$ python3 -q
>>> import numpy as np
>>> from numpy import linalg as LA
>>> np.set_printoptions(precision=2, suppress=True, linewidth=200)
>>> J = np.loadtxt("block0.csv", delimiter=",")
>>> print(J)
[[0. 1. 1.]
 [1. 0. 1.]
 [1. 1. 0.]]
>>> def softmax(z):
...     e = np.exp(z - z.max(axis=-1, keepdims=True))
...     return e / e.sum(axis=-1, keepdims=True)
... 
>>> print(softmax(J[2] + 4))
[0.42 0.42 0.16]
>>> scores = J @ J.T / np.sqrt(3)
>>> print(softmax(scores))
[[0.47 0.26 0.26]
 [0.26 0.47 0.26]
 [0.26 0.26 0.47]]
>>> print(softmax(scores + np.triu(np.full(scores.shape, -np.inf), 1)))
[[1.   0.   0.  ]
 [0.36 0.64 0.  ]
 [0.26 0.26 0.47]]
>>> print(np.sort(np.abs(np.fft.fft(J[0]))), np.sort(LA.svd(J, compute_uv=False)))
[1. 1. 2.] [1. 1. 2.]
>>> print(J @ np.ones(3))
[2. 2. 2.]
>>> print((J @ J)[0])
[2. 1. 1.]
>>> print(np.round(LA.det(J[::-1]), 2))
-2.0
>>> print(round(LA.det(J.T), 2))
2.0
>>> print(np.einsum("ij,ji->", J, J))
6.0
>>> Q, evecs = LA.qr(J[:, :1])[0], LA.qr(J[:, 1:])[0]
>>> sv = LA.svd(Q.T @ evecs, compute_uv=False)
>>> print(round(LA.norm(Q @ Q.T - evecs @ evecs.T, 2), 2))
1.0
>>> print(sv)
[0.58]
>>> print(np.degrees(np.arccos(sv.clip(0, 1))))
[54.74]
>>> Y = np.array([[1, 1], [1, -1]])
>>> rng = np.random.default_rng(481477)
>>> E = np.kron(Y, np.kron(Y, Y))[rng.permutation(8)][:3]
>>> print(E)
[[ 1 -1 -1  1  1 -1 -1  1]
 [ 1 -1 -1  1 -1  1  1 -1]
 [ 1  1 -1 -1  1  1 -1 -1]]
>>> t3 = np.stack([E, 2 * E, E[::-1]])
>>> print(t3.sum(axis=0))
[[ 4 -2 -4  2  4 -2 -4  2]
 [ 4 -4 -4  4 -4  4  4 -4]
 [ 4  2 -4 -2  4  2 -4 -2]]
>>> print(LA.norm(t3, axis=(1, 2)))
[4.9 9.8 4.9]
>>> print((t3 @ E.T).shape)
(3, 3, 3)
>>> print(np.einsum("bij,cij->bc", t3, t3))
[[24 48  8]
 [48 96 16]
 [ 8 16 24]]
>>> print(LA.matrix_rank(t3.reshape(3, -1)))
2
>>> print(LA.matrix_rank(t3))
[3 3 3]
>>> K = np.load("arr.npy")
>>> print(K)
[[ -2.46   8.07   8.56  12.58]
 [ -0.07  -4.06  -5.04  -7.3 ]
 [ -0.79  -2.29  -3.63  -5.12]
 [  3.91  -4.78  -2.35  -4.54]
 [  0.01   1.01   0.5    1.05]
 [ -5.28   9.07   6.06  10.39]
 [  1.64  -5.27  -6.44  -9.12]
 [ -1.63   1.53  -0.34   0.02]
 [  0.95   4.22   6.24   8.61]
 [ -0.12  -4.81  -6.32  -8.94]
 [ -2.06   1.1   -1.61  -1.2 ]
 [ -0.3    1.91   3.19   4.19]
 [ -1.58   5.17   5.57   8.2 ]
 [  0.36   1.69   3.1    3.9 ]
 [  1.06  -6.18  -6.91 -10.36]
 [ -3.45  16.7   18.77  27.71]
 [  1.98  -7.1   -8.95 -12.67]
 [  1.2   -2.9   -3.36  -4.75]
 [ -0.42   3.51   5.21   7.03]
 [  2.33  -1.77   0.44  -0.26]
 [  2.17   1.95   5.43   6.69]
 [  0.19   4.76   7.18   9.75]
 [ -0.24  -0.84  -2.35  -2.77]
 [ -3.19   6.83   5.75   9.23]
 [  3.41  -3.83  -2.43  -4.23]
 [  0.16  -3.18  -4.37  -6.13]
 [  0.92  -1.89  -0.8   -1.73]]
>>> G = K.T @ K
>>> print(G)
[[ 114.54 -220.34 -177.01 -285.4 ]
 [-220.34  792.01  850.75 1262.42]
 [-177.01  850.75  992.28 1441.17]
 [-285.4  1262.42 1441.17 2105.  ]]
>>> print((K @ K.T).shape)
(27, 27)
>>> print(LA.svd(K, compute_uv=False) ** 2)
[3893.07  107.97    2.69    0.11]
>>> Y = G + rng.integers(-2, 3, (4, 2)) @ rng.integers(-2, 3, (2, 4))
>>> print(Y)
[[ 116.54 -220.34 -176.01 -287.4 ]
 [-220.34  791.01  851.75 1263.42]
 [-179.01  848.75  993.28 1445.17]
 [-287.4  1262.42 1440.17 2107.  ]]
>>> print(Y - G)
[[ 2.  0.  1. -2.]
 [ 0. -1.  1.  1.]
 [-2. -2.  1.  4.]
 [-2.  0. -1.  2.]]
>>> print(np.abs(Y - G).sum(axis=1))
[5. 3. 9. 5.]
>>> print(np.round(LA.norm(Y, 2), 2))
3895.8
>>> print(LA.norm(Y, axis=1).argmax())
3
>>> print(LA.norm(Y, axis=1))
[ 419.18 1730.88 1956.41 2861.79]
>>> print(LA.norm(Y, axis=0))
[ 420.44 1728.68 1953.75 2864.75]
>>> print(np.round(LA.norm(Y, "nuc"), 2))
4009.85
>>> Ac = K - K.mean(axis=0)
>>> evecs = LA.svd(Ac)[2][:2]
>>> Y = Ac - Ac @ evecs.T @ evecs
>>> print(round(float(LA.norm(Y) / LA.norm(Ac)), 2))
0.03
>>> print(np.diag(evecs.T @ evecs))
[0.67 0.41 0.36 0.57]
>>> print((Ac @ evecs.T).std(axis=0))
[11.91  2.  ]
>>> print(np.round(np.cov(Ac @ evecs.T, rowvar=False), 2) + 0)
[[147.31   0.  ]
 [  0.     4.14]]
>>> print(LA.norm(Y, axis=1).round(6).argmax())
16
>>> mat = np.loadtxt("layer12.csv", delimiter=",")
>>> print(mat)
[[1. 0. 0. 0.]
 [0. 0. 0. 1.]
 [0. 1. 0. 0.]
 [0. 0. 1. 0.]]
>>> # columns are unit length and at right angles
>>> print(LA.pinv(mat))
[[1. 0. 0. 0.]
 [0. 0. 1. 0.]
 [0. 0. 0. 1.]
 [0. 1. 0. 0.]]
>>> print(LA.svd(mat, compute_uv=False))
[1. 1. 1. 1.]
>>> print(mat.T @ mat)
[[1. 0. 0. 0.]
 [0. 1. 0. 0.]
 [0. 0. 1. 0.]
 [0. 0. 0. 1.]]
>>> print(mat @ mat.T)
[[1. 0. 0. 0.]
 [0. 1. 0. 0.]
 [0. 0. 1. 0.]
 [0. 0. 0. 1.]]
>>> print(mat[:, 2] @ mat[:, 1])
0.0
>>> print(LA.norm(mat, axis=0))
[1. 1. 1. 1.]
>>> print(np.sort(np.abs(LA.eigvals(mat)))[::-1])
[1. 1. 1. 1.]
>>> print(LA.matrix_power(mat, 2))
[[1. 0. 0. 0.]
 [0. 0. 1. 0.]
 [0. 0. 0. 1.]
 [0. 1. 0. 0.]]
>>> p = np.eye(4)[2]
>>> for _ in range(4):
...     p = p @ mat
...     print(p.round(2))
... 
[0. 1. 0. 0.]
[0. 0. 0. 1.]
[0. 0. 1. 0.]
[0. 1. 0. 0.]
>>> W0 = 0.2 ** np.abs(np.subtract.outer(np.arange(5), np.arange(5)))
>>> print(W0.round(2) + 0)
[[1.   0.2  0.04 0.01 0.  ]
 [0.2  1.   0.2  0.04 0.01]
 [0.04 0.2  1.   0.2  0.04]
 [0.01 0.04 0.2  1.   0.2 ]
 [0.   0.01 0.04 0.2  1.  ]]
>>> # symmetric
>>> vec = np.ones(5)
>>> for _ in range(6):
...     vec = W0 @ vec
...     vec /= LA.norm(vec)
...     print(round(vec @ W0 @ vec, 2))
... 
1.39
1.39
1.4
1.4
1.4
1.4
>>> print(round(float(LA.eigvalsh(W0)[-1]), 2))
1.4
>>> A = np.load("run19.npy")
>>> print(A)
[[ 1  0  0]
 [-1  1  0]
 [-2  2  1]]
>>> Y = np.array([[-1, -2, -3], [-2, 0, 3]])
>>> Z = np.kron(Y, A)
>>> print(Z.shape)
(6, 9)
>>> print(round(LA.norm(Z, 2), 2), np.round(LA.norm(Y, 2) * LA.norm(A, 2), 2))
15.23 15.23
>>> print(Z)
[[-1  0  0 -2  0  0 -3  0  0]
 [ 1 -1  0  2 -2  0  3 -3  0]
 [ 2 -2 -1  4 -4 -2  6 -6 -3]
 [-2  0  0  0  0  0  3  0  0]
 [ 2 -2  0  0  0  0 -3  3  0]
 [ 4 -4 -2  0  0  0 -6  6  3]]
>>> vec = np.array([1, 1, -2])
>>> y = A @ vec
>>> print(y)
[ 1  0 -2]
>>> print(LA.solve(A, A[:, 2]))
[-0.  0.  1.]
>>> print(LA.solve(A, y + A[:, 1]))
[ 1.  2. -2.]
>>> F = np.array([[4, 0, 5, 2, 5],
...     [0, 6, 4, 4, 2],
...     [5, 4, 6, 5, 3],
...     [2, 4, 5, 4, 2],
...     [5, 2, 3, 2, 0]])
>>> print(round(LA.eigvalsh(F).min(), 2))
-3.83
>>> w1 = np.array([[1, 1, 5], [5, 3, 0], [3, 5, 0], [0, 2, 0], [4, 2, 2]])
>>> c = np.array([0, 4, -2])
>>> H = np.maximum(F @ w1 + c, 0)
>>> print((H > 0).astype(int))
[[1 1 1]
 [1 1 1]
 [1 1 1]
 [1 1 1]
 [1 1 1]]
>>> print(H)
[[39 47 28]
 [50 54  2]
 [55 67 29]
 [45 55 12]
 [24 34 23]]
>>> print(LA.matrix_rank(H))
3
>>> Z = np.array([[1, -3, -9], [5, 3, -9], [-2, 9, -2]])
>>> print(w1 @ Z)
[[ -4  45 -28]
 [ 20  -6 -72]
 [ 28   6 -72]
 [ 10   6 -18]
 [ 10  12 -58]]
>>> print(H @ Z)
[[  218   276  -830]
 [  316    30  -940]
 [  332   297 -1156]
 [  296   138  -924]
 [  148   237  -568]]
